$ ipython --no-banner

In [1]: import numpy as np

In [2]: from numpy import linalg as LA

In [3]: np.set_printoptions(precision=3, suppress=True, linewidth=120)

In [4]: arr = np.load("w.npy")

In [5]: arr
Out[5]: 
array([[ 0.849, -0.197,  0.118, -0.07 ,  0.018, -0.128,  0.066, -0.121, -0.12 ,  0.029,  0.064, -0.041,  0.111,
        -0.039],
       [-0.197,  0.587, -0.13 , -0.135,  0.044, -0.177, -0.035, -0.083, -0.139, -0.003,  0.235, -0.08 ,  0.198,
        -0.085],
       [ 0.118, -0.13 ,  0.39 , -0.055,  0.019,  0.093, -0.276,  0.216,  0.135, -0.063,  0.214, -0.028, -0.012,
        -0.063],
       [-0.07 , -0.135, -0.055,  0.732, -0.02 ,  0.018, -0.044, -0.127,  0.012,  0.228,  0.011, -0.119, -0.096,
        -0.275],
       [ 0.018,  0.044,  0.019, -0.02 ,  0.99 ,  0.029,  0.002, -0.009,  0.021,  0.036, -0.037, -0.006, -0.045,
        -0.028],
       [-0.128, -0.177,  0.093,  0.018,  0.029,  0.862,  0.063, -0.065, -0.124, -0.06 ,  0.087, -0.004,  0.156,
         0.054],
       [ 0.066, -0.035, -0.276, -0.044,  0.002,  0.063,  0.871,  0.093,  0.078, -0.002,  0.077, -0.019, -0.036,
        -0.054],
       [-0.121, -0.083,  0.216, -0.127, -0.009, -0.065,  0.093,  0.831, -0.079,  0.134, -0.044, -0.059, -0.003,
        -0.118],
       [-0.12 , -0.139,  0.135,  0.012,  0.021, -0.124,  0.078, -0.079,  0.885, -0.036,  0.052, -0.004,  0.128,
         0.042],
       [ 0.029, -0.003, -0.063,  0.228,  0.036, -0.06 , -0.002,  0.134, -0.036,  0.757,  0.088,  0.094,  0.157,
         0.249],
       [ 0.064,  0.235,  0.214,  0.011, -0.037,  0.087,  0.077, -0.044,  0.052,  0.088,  0.811,  0.018, -0.144,
        -0.019],
       [-0.041, -0.08 , -0.028, -0.119, -0.006, -0.004, -0.019, -0.059, -0.004,  0.094,  0.018,  0.946, -0.028,
        -0.119],
       [ 0.111,  0.198, -0.012, -0.096, -0.045,  0.156, -0.036, -0.003,  0.128,  0.157, -0.144, -0.028,  0.782,
        -0.14 ],
       [-0.039, -0.085, -0.063, -0.275, -0.028,  0.054, -0.054, -0.118,  0.042,  0.249, -0.019, -0.119, -0.14 ,
         0.708]])

In [6]: # looks like rank 11

In [7]: f, g = arr[1], arr[12]

In [8]: np.round(f @ g, 3)
Out[8]: np.float64(0.198)

In [9]: p = (f @ g) / (f @ f) * f

In [10]: g - p
Out[10]: array([ 0.177,  0.   ,  0.032, -0.051, -0.06 ,  0.216, -0.025,  0.025,  0.175,  0.158, -0.223, -0.001,  0.715, -0.111])
